% python3 -q
>>> import numpy as np
>>> from numpy import linalg as LA
>>> np.set_printoptions(precision=1, suppress=True, linewidth=140, floatmode="fixed")
>>> rnd = lambda a: np.round(a, 1) + 0
>>> M = np.load("sample1.npy")
>>> rnd(M)
array([[  8.5,   2.6,   2.5,  13.7,   5.0,  15.6],
       [  8.6,  -0.2,   5.9,  11.8,   9.9,   8.0],
       [  0.9,  -6.5,  -1.0,  13.2,   0.6,  11.7],
       [  3.2,  -8.6,   1.8,   5.7,   2.0,  -0.5],
       [ 20.4,  15.0,  15.2,  14.5,  18.9,  16.4],
       [ 19.0,   8.5,   4.2,   9.4,  18.4,   3.0],
       [ -2.0, -17.3, -12.7,  -5.0, -14.6, -10.7],
       [ -3.3, -14.8, -17.1,  -0.5, -18.5,  -0.6],
       [  6.4,  -9.0,  -4.8,   3.3,   7.2,  -9.8],
       [ -5.5, -16.7, -17.4,   3.5, -15.2,   0.9],
       [ 12.2,   6.9,   8.9,  16.0,  12.4,  17.1],
       [  0.9,  -9.1, -14.9,   4.8,  -9.9,   3.9],
       [-17.4, -33.8, -30.9,  -5.2, -30.2, -13.3],
       [  2.8, -10.6,  12.0,   4.8,   6.4,  -4.3],
       [  2.6,  -7.9, -17.0,   3.4,  -9.8,   2.3],
       [ 14.2,   3.1,   2.7,  10.6,  17.2,   1.9],
       [-14.3, -32.7, -18.9,  -6.1, -21.4, -18.1],
       [ -7.9, -16.6,  -8.1,  11.5,  -8.5,   8.8],
       [ 14.7,   3.1,   9.2,  10.0,  19.8,   0.4]])
>>> LA.cond(M) > 100
np.True_
>>> rnd(LA.norm(M, 2) / LA.norm(M))
np.float64(0.9)
>>> LA.matrix_rank(M, rtol=0.1)
np.int64(4)
>>> np.argsort(-LA.norm(M, axis=0).round(6), kind="stable")[:3]
array([4, 1, 2])
>>> cen = M - M.mean(axis=0)
>>> U, sv, vt = LA.svd(cen, full_matrices=False)
>>> rnd(vt[0] * np.sign(vt[0, np.abs(vt[0]).argmax()]))
array([0.4, 0.5, 0.4, 0.2, 0.6, 0.3])
>>> LA.matrix_rank(cen)
np.int64(4)
>>> np.searchsorted(np.cumsum(sv ** 2) / (sv ** 2).sum(), 0.9) + 1
np.int64(2)
